$ python -q
>>> import numpy as np
>>> np.set_printoptions(precision=2, suppress=True, linewidth=200, sign=" ")
>>> feats = np.load("a.npy")
>>> print(feats)
[[ 1. -1.  0.  0.  0.  0.  0.  0.  0.  0.  0.]
 [-1.  1. -1.  0.  0.  0.  0.  0.  0.  0.  0.]
 [ 0. -1.  3. -1.  0.  0.  0.  0.  0.  0.  0.]
 [ 0.  0. -1.  2. -1.  0.  0.  0.  0.  0.  0.]
 [ 0.  0.  0. -1.  3. -1.  0.  0.  0.  0.  0.]
 [ 0.  0.  0.  0. -1.  0. -1.  0.  0.  0.  0.]
 [ 0.  0.  0.  0.  0. -1.  1. -1.  0.  0.  0.]
 [ 0.  0.  0.  0.  0.  0. -1.  0. -1.  0.  0.]
 [ 0.  0.  0.  0.  0.  0.  0. -1.  1. -1.  0.]
 [ 0.  0.  0.  0.  0.  0.  0.  0. -1.  3. -1.]
 [ 0.  0.  0.  0.  0.  0.  0.  0.  0. -1.  2.]]
>>> C2 = feats.T @ feats
>>> print(np.trace(C2), (feats ** 2).sum())
59.0 59.0
>>> print(np.linalg.eigvalsh(C2)[::-1])
[ 17.72  15.26  11.66   4.61   3.44   2.61   1.62   1.16   0.6    0.28   0.04]
>>> def softmax(z):
...     e = np.exp(z - z.max(axis=-1, keepdims=True))
...     return e / e.sum(axis=-1, keepdims=True)
... 
>>> print(softmax(feats[8] + -2))
[ 0.09  0.09  0.09  0.09  0.09  0.09  0.09  0.03  0.24  0.03  0.09]
>>> print(softmax(feats[8]))
[ 0.09  0.09  0.09  0.09  0.09  0.09  0.09  0.03  0.24  0.03  0.09]
>>> scores = feats @ feats.T / np.sqrt(11)
>>> print(softmax(scores).round(6).argmax(axis=1))
[  0   1   2   3   4   5   6   7   8   9  10]
>>> print(softmax(scores)[8] @ feats)
[ 0.   -0.08  0.08  0.    0.08 -0.19 -0.03 -0.31  0.12 -0.24  0.2 ]
>>> u = np.array([1, 1, 2, 0, 0, 0, 2, 1, 1, 1, 2])
>>> other = feats + np.outer(u, np.eye(11)[0])
>>> print(round(float(np.linalg.det(other) / np.linalg.det(feats)), 2), np.round(1 + np.linalg.solve(feats, u)[0], 2))
-4.93 -4.93
>>> print(other)
[[ 2. -1.  0.  0.  0.  0.  0.  0.  0.  0.  0.]
 [ 0.  1. -1.  0.  0.  0.  0.  0.  0.  0.  0.]
 [ 2. -1.  3. -1.  0.  0.  0.  0.  0.  0.  0.]
 [ 0.  0. -1.  2. -1.  0.  0.  0.  0.  0.  0.]
 [ 0.  0.  0. -1.  3. -1.  0.  0.  0.  0.  0.]
 [ 0.  0.  0.  0. -1.  0. -1.  0.  0.  0.  0.]
 [ 2.  0.  0.  0.  0. -1.  1. -1.  0.  0.  0.]
 [ 1.  0.  0.  0.  0.  0. -1.  0. -1.  0.  0.]
 [ 1.  0.  0.  0.  0.  0.  0. -1.  1. -1.  0.]
 [ 1.  0.  0.  0.  0.  0.  0.  0. -1.  3. -1.]
 [ 2.  0.  0.  0.  0.  0.  0.  0.  0. -1.  2.]]
>>> vec = np.array([1, 0, 0, 0, 2, 2, 1, 0, 2, 2, 2])
>>> target = other @ vec
>>> print(target)
[ 2.  0.  2. -2.  4. -3.  1. -2.  1.  3.  4.]
>>> print(np.round(np.linalg.solve(other.T, other[2]), 2) + 0)
[ 0.  0.  1.  0.  0.  0.  0.  0.  0.  0.  0.]
>>> print(np.round(np.linalg.solve(other, -3 * target), 2) + 0)
[-3.  0.  0.  0. -6. -6. -3.  0. -6. -6. -6.]
>>> print(np.round(np.linalg.eigvalsh(feats).min(), 2))
-1.27
>>> print([round(float(np.linalg.det(feats[:i, :i])), 2) + 0 for i in range(1, 12)])
[1.0, 0.0, -1.0, -2.0, -5.0, 2.0, 7.0, -2.0, -9.0, -25.0, -41.0]
>>> print(np.all(np.linalg.eigvalsh(feats) > 0))
False
>>> X = np.load("run7.npy")
>>> print(X)
[[ 8  8  0  0]
 [ 2  9  0  0]
 [ 0  0  8  8]
 [ 0  0  2  9]]
>>> print(round(np.abs(np.linalg.eigvals(X)).max(), 2))
12.53
>>> print((X + X.T) / 2)
[[ 8.  5.  0.  0.]
 [ 5.  9.  0.  0.]
 [ 0.  0.  8.  5.]
 [ 0.  0.  5.  9.]]
>>> print(np.allclose(X @ X.T, X.T @ X))
False
>>> print(np.allclose(X, X.T))
False
>>> E = np.load("case19.npy")
>>> print(E)
[[ 1  0  1  3]
 [-1  1  0  1]
 [-1  0 -3  1]
 [ 0  0  0  0]
 [ 0  0  0  0]
 [ 0  0  0  0]
 [-1  1  0  1]
 [ 0  0  0  0]
 [ 0  0  0  0]
 [-1  0  2  1]
 [ 1  0  1  3]
 [-1 -1 -3  5]
 [-2 -1 -4  2]
 [-1 -1 -1  1]
 [ 1  0  1  3]
 [-1  0 -3  1]
 [-1  0 -3  1]
 [ 0  0  0  0]
 [ 1  0  1  3]
 [ 0  1  3  0]
 [ 0  0 -2  4]
 [-1  0  2  1]
 [ 0  0 -2  4]
 [-1  0 -3  1]
 [ 1  1  4  3]
 [-1  0 -3  1]
 [ 1  0  1  3]
 [ 1  0  1  3]
 [ 0  0  0  0]
 [ 1  0  1  3]
 [ 0  0  0  0]
 [-1  0 -3  1]
 [-1  0 -3  1]]
>>> hat = E @ np.linalg.solve(E.T @ E, E.T)
>>> print(np.round(np.linalg.eigvalsh(hat), 2) + 0)
[ 0.  0.  0.  0.  0.  0.  0.  0.  0.  0.  0.  0.  0.  0.  0.  0.  0.  0.  0.  0.  0.  0.  0.  0.  0.  0.  0.  0.  0.  1.  1.  1.  1.]
>>> print(np.round(hat @ E[:, 0], 2) + 0)
[ 1. -1. -1.  0.  0.  0. -1.  0.  0. -1.  1. -1. -2. -1.  1. -1. -1.  0.  1.  0.  0. -1.  0. -1.  1. -1.  1.  1.  0.  1.  0. -1. -1.]
>>> print(E.reshape(-1, 2))
[[ 1  0]
 [ 1  3]
 [-1  1]
 [ 0  1]
 [-1  0]
 [-3  1]
 [ 0  0]
 [ 0  0]
 [ 0  0]
 [ 0  0]
 [ 0  0]
 [ 0  0]
 [-1  1]
 [ 0  1]
 [ 0  0]
 [ 0  0]
 [ 0  0]
 [ 0  0]
 [-1  0]
 [ 2  1]
 [ 1  0]
 [ 1  3]
 [-1 -1]
 [-3  5]
 [-2 -1]
 [-4  2]
 [-1 -1]
 [-1  1]
 [ 1  0]
 [ 1  3]
 [-1  0]
 [-3  1]
 [-1  0]
 [-3  1]
 [ 0  0]
 [ 0  0]
 [ 1  0]
 [ 1  3]
 [ 0  1]
 [ 3  0]
 [ 0  0]
 [-2  4]
 [-1  0]
 [ 2  1]
 [ 0  0]
 [-2  4]
 [-1  0]
 [-3  1]
 [ 1  1]
 [ 4  3]
 [-1  0]
 [-3  1]
 [ 1  0]
 [ 1  3]
 [ 1  0]
 [ 1  3]
 [ 0  0]
 [ 0  0]
 [ 1  0]
 [ 1  3]
 [ 0  0]
 [ 0  0]
 [-1  0]
 [-3  1]
 [-1  0]
 [-3  1]]
>>> t3 = E.reshape(33, 2, -1)
>>> print(np.swapaxes(t3, 1, 2)[7])
[[ 0  0]
 [ 0  0]]
>>> print(t3.sum(axis=1))
[[ 2  3]
 [-1  2]
 [-4  1]
 [ 0  0]
 [ 0  0]
 [ 0  0]
 [-1  2]
 [ 0  0]
 [ 0  0]
 [ 1  1]
 [ 2  3]
 [-4  4]
 [-6  1]
 [-2  0]
 [ 2  3]
 [-4  1]
 [-4  1]
 [ 0  0]
 [ 2  3]
 [ 3  1]
 [-2  4]
 [ 1  1]
 [-2  4]
 [-4  1]
 [ 5  4]
 [-4  1]
 [ 2  3]
 [ 2  3]
 [ 0  0]
 [ 2  3]
 [ 0  0]
 [-4  1]
 [-4  1]]
>>> M = np.loadtxt("mat.csv", delimiter=",")
>>> print(M)
[[ 2.  2. -2.  3.  1. -3.  1. -1.  1. -3.]
 [ 0.  0.  0.  3. -1. -1.  3. -2. -1. -1.]
 [ 0.  0.  0.  0. -1. -1. -1. -2. -1.  2.]
 [ 0.  0.  0.  1.  1.  0. -3. -3. -1. -3.]
 [ 0.  0.  0.  0.  0. -3.  0.  3.  1.  3.]
 [ 0.  0.  0.  0.  0.  2. -1.  1. -3.  3.]
 [ 0.  0.  0.  0.  0.  0.  1.  3. -3.  0.]
 [ 0.  0.  0.  0.  0.  0.  0. -3.  0.  0.]
 [ 0.  0.  0.  0.  0.  0.  0.  0. -2. -3.]
 [ 0.  0.  0.  0.  0.  0.  0.  0.  0.  0.]]
>>> rank = np.linalg.matrix_rank(M)
>>> print(rank)
8
>>> N = np.linalg.svd(M)[2][rank:].T
>>> print(np.round(M @ N, 2) + 0)
[[ 0.  0.]
 [ 0.  0.]
 [ 0.  0.]
 [ 0.  0.]
 [ 0.  0.]
 [ 0.  0.]
 [ 0.  0.]
 [ 0.  0.]
 [ 0.  0.]
 [ 0.  0.]]
>>> print([int(np.linalg.matrix_rank(np.delete(M, i, axis=0))) for i in range(10)])
[7, 8, 8, 8, 8, 8, 8, 8, 8, 8]
>>> print(np.linalg.matrix_rank(M.T @ M), np.linalg.matrix_rank(M @ M.T))
8 8
>>> print(np.argsort(-np.linalg.norm(M, axis=0).round(6), kind="stable")[:3])
[ 9  7  8]
>>> print(np.linalg.cond(M) > 100)
True
>>> print((M + M.T) / 2)
[[ 2.   1.  -1.   1.5  0.5 -1.5  0.5 -0.5  0.5 -1.5]
 [ 1.   0.   0.   1.5 -0.5 -0.5  1.5 -1.  -0.5 -0.5]
 [-1.   0.   0.   0.  -0.5 -0.5 -0.5 -1.  -0.5  1. ]
 [ 1.5  1.5  0.   1.   0.5  0.  -1.5 -1.5 -0.5 -1.5]
 [ 0.5 -0.5 -0.5  0.5  0.  -1.5  0.   1.5  0.5  1.5]
 [-1.5 -0.5 -0.5  0.  -1.5  2.  -0.5  0.5 -1.5  1.5]
 [ 0.5  1.5 -0.5 -1.5  0.  -0.5  1.   1.5 -1.5  0. ]
 [-0.5 -1.  -1.  -1.5  1.5  0.5  1.5 -3.   0.   0. ]
 [ 0.5 -0.5 -0.5 -0.5  0.5 -1.5 -1.5  0.  -2.  -1.5]
 [-1.5 -0.5  1.  -1.5  1.5  1.5  0.   0.  -1.5  0. ]]
>>> print(M @ M)
[[  4.   4.  -4.  15.   5. -15.   5.  -5.   4. -30.]
 [  0.   0.   0.   3.   3.   1.  -5.   2.  -8. -12.]
 [  0.   0.   0.   0.   0.   1.   0.  -1.   7.  -3.]
 [  0.   0.   0.   1.   1.  -3.  -6.   0.  11.   3.]
 [  0.   0.   0.   0.   0.  -6.   3. -12.   7. -12.]
 [  0.   0.   0.   0.   0.   4.  -3.  -4.   3.  15.]
 [  0.   0.   0.   0.   0.   0.   1.  -6.   3.   9.]
 [  0.   0.   0.   0.   0.   0.   0.   9.   0.   0.]
 [  0.   0.   0.   0.   0.   0.   0.   0.   4.   6.]
 [  0.   0.   0.   0.   0.   0.   0.   0.   0.   0.]]
>>> print(np.sort(np.abs(np.linalg.eigvals(M))))
[ 0.  0.  0.  0.  1.  1.  2.  2.  2.  3.]
>>> print(np.allclose(M, M.T))
False
>>> print(np.trace(M))
1.0
>>> print(round(float(np.abs(np.linalg.eigvals(M)).max()), 2))
3.0
>>> print(round(float(np.linalg.det(M)), 2))
0.0
>>> rng = np.random.default_rng(5)
>>> labels = rng.permutation(11)
>>> print(labels)
[ 10   7   1   3   2   4   6   0   9   5   8]
>>> other = feats[labels][:, labels]
>>> print(np.allclose(other, feats))
False
>>> print(other)
[[ 2.  0.  0.  0.  0.  0.  0.  0. -1.  0.  0.]
 [ 0.  0.  0.  0.  0.  0. -1.  0.  0.  0. -1.]
 [ 0.  0.  1.  0. -1.  0.  0. -1.  0.  0.  0.]
 [ 0.  0.  0.  2. -1. -1.  0.  0.  0.  0.  0.]
 [ 0.  0. -1. -1.  3.  0.  0.  0.  0.  0.  0.]
 [ 0.  0.  0. -1.  0.  3.  0.  0.  0. -1.  0.]
 [ 0. -1.  0.  0.  0.  0.  1.  0.  0. -1.  0.]
 [ 0.  0. -1.  0.  0.  0.  0.  1.  0.  0.  0.]
 [-1.  0.  0.  0.  0.  0.  0.  0.  3.  0. -1.]
 [ 0.  0.  0.  0.  0. -1. -1.  0.  0.  0.  0.]
 [ 0. -1.  0.  0.  0.  0.  0.  0. -1.  0.  1.]]
>>> print(np.trace(other))
17.0
>>> left, sig, Vh = np.linalg.svd(M)
>>> V = Vh[:(sig > 1e-8).sum()]
>>> vec = M[0] + 5 * M[4] + rng.integers(2) * np.eye(10)[7]
>>> print(vec)
[  2.   2.  -2.   3.   1. -18.   1.  14.   6.  12.]
>>> print(np.allclose(V.T @ V @ vec, vec))
True
>>> print(np.linalg.matrix_rank(np.vstack([M, vec])))
8
>>> W0 = np.loadtxt("m.csv", delimiter=",")
>>> print(W0)
[[ 0.75 -0.34  0.54 -0.16 -0.05]
 [ 0.06  0.78  0.37 -0.25  0.44]
 [-0.19 -0.41  0.17  0.34  0.81]
 [ 0.62  0.25 -0.54  0.47  0.19]
 [-0.12  0.21  0.49  0.76 -0.34]]
>>> # orthonormal columns
>>> u = np.array([0, -2])
>>> print(np.array([np.convolve(row, u, "same") for row in W0]))
[[ 0.   -1.49  0.69 -1.09  0.31]
 [ 0.   -0.12 -1.55 -0.75  0.5 ]
 [ 0.    0.37  0.83 -0.34 -0.67]
 [ 0.   -1.25 -0.5   1.08 -0.93]
 [ 0.    0.25 -0.42 -0.98 -1.53]]
>>> print(np.polyval(u, W0[2]))
[-2. -2. -2. -2. -2.]
>>> print(np.cross(W0[2, :3], W0[1, :3]))
[-0.29  0.08 -0.12]
>>> print(np.convolve(W0[2], u))
[ 0.    0.37  0.83 -0.34 -0.67 -1.62]
>>> print(np.round(np.correlate(W0[2], W0[1], "full"), 2) + 0)
[-0.08 -0.13  0.11 -0.2   0.    0.03  0.57  0.65  0.05]
>>> data = np.loadtxt("block17.csv", delimiter=",")
>>> print(data)
[[ -1.  -2.   3.   3.   3.]
 [ -1.  -4.   4.   3.   6.]
 [ -1.  -7.   3.   6.   3.]
 [  0.  -7.   5.   9.   5.]
 [ -3.  -9.   3.   8.   8.]
 [ -3. -11.   3.   7.   5.]
 [ -6. -14.   6.  10.   4.]
 [ -8. -13.   9.   7.   2.]
 [ -6. -10.   7.   4.   5.]
 [ -6.  -9.   5.   2.   3.]
 [ -9.  -6.   5.   2.   2.]
 [-10.  -6.   8.   1.   4.]
 [-12.  -6.  10.   4.   3.]
 [-10.  -5.  12.   6.   1.]
 [-13.  -4.  14.   5.   2.]
 [-11.  -7.  13.   5.   1.]
 [-11. -10.  10.   5.  -1.]
 [-12. -12.  12.   5.  -4.]
 [ -9.  -9.   9.   6.  -3.]
 [-11. -11.  10.   4.  -5.]
 [ -8.  -8.   9.   7.  -6.]
 [ -9. -10.   8.   9.  -4.]
 [ -9. -13.  11.   7.  -4.]
 [-10. -15.  11.   8.  -6.]
 [ -7. -15.  13.   7.  -4.]
 [ -6. -14.  15.   5.  -4.]
 [ -9. -14.  16.   2.  -6.]
 [-12. -11.  17.   2.  -5.]
 [-13.  -9.  15.   0.  -7.]
 [-11.  -6.  14.  -2.  -8.]
 [-14.  -4.  15.  -5.  -8.]
 [-11.  -2.  12.  -7.  -9.]
 [-12.  -2.  14.  -9. -12.]
 [-15.  -2.  13.  -8. -14.]
 [-13.   0.  15.  -7. -13.]
 [-11.  -2.  16.  -7. -16.]
 [-12.  -1.  14.  -9. -16.]]
>>> C = data[[36, 30]].astype(float)
>>> for _ in range(3):
...     labels = np.linalg.norm(data[:, None] - C, axis=-1).argmin(axis=1)
...     C = np.array([data[labels == j].mean(axis=0) for j in range(2)])
... 
>>> print(labels)
[ 1  1  1  1  1  1  1  1  1  1  1  1  1  1  1  1  1  1  1  1  1  1  1  1  1  1  1  1  0  0  0  0  0  0  0  0  0]
>>> print(C[1] - C[0])
[ 4.84 -6.25 -5.26 11.32 11.62]
>>> other = np.c_[data[:, :3] @ np.array([[-1, 2, 5], [3, -8, -5], [3, -2, -1]]), np.array([0, 3, -1, -3, 0, 1, -2, -2, -2, 3, 3, -2, 3, -3, 0, -1, 3, 3, 1, 3, -2, -2, 3, 2, 0, -2, -1, -1, 3, 1, -3, 3, 0, 1, 3, 3, -2])]
>>> print(other)
[[  4.   8.   2.   0.]
 [  1.  22.  11.   3.]
 [-11.  48.  27.  -1.]
 [ -6.  46.  30.  -3.]
 [-15.  60.  27.   0.]
 [-21.  76.  37.   1.]
 [-18.  88.  34.  -2.]
 [ -4.  70.  16.  -2.]
 [ -3.  54.  13.  -2.]
 [ -6.  50.  10.   3.]
 [  6.  20. -20.   3.]
 [ 16.  12. -28.  -2.]
 [ 24.   4. -40.   3.]
 [ 31.  -4. -37.  -3.]
 [ 43. -22. -59.   0.]
 [ 29.   8. -33.  -1.]
 [ 11.  38. -15.   3.]
 [ 12.  48. -12.   3.]
 [  9.  36.  -9.   1.]
 [  8.  46. -10.   3.]
 [ 11.  30.  -9.  -2.]
 [  3.  46.  -3.  -2.]
 [  3.  64.   9.   3.]
 [ -2.  78.  14.   2.]
 [  1.  80.  27.   0.]
 [  9.  70.  25.  -2.]
 [ 15.  62.   9.  -1.]
 [ 30.  30. -22.  -1.]
 [ 31.  16. -35.   3.]
 [ 35.  -2. -39.   1.]
 [ 47. -26. -65.  -3.]
 [ 41. -30. -57.   3.]
 [ 48. -36. -64.   0.]
 [ 48. -40. -78.   1.]
 [ 58. -56. -80.   3.]
 [ 53. -38. -61.   3.]
 [ 51. -44. -69.  -2.]]
>>> print(np.round(np.linalg.norm(other - data @ np.linalg.lstsq(data, other)[0], axis=0), 2) + 0)
[  0.     0.     0.    12.04]
>>> print(np.linalg.matrix_rank(other))
4
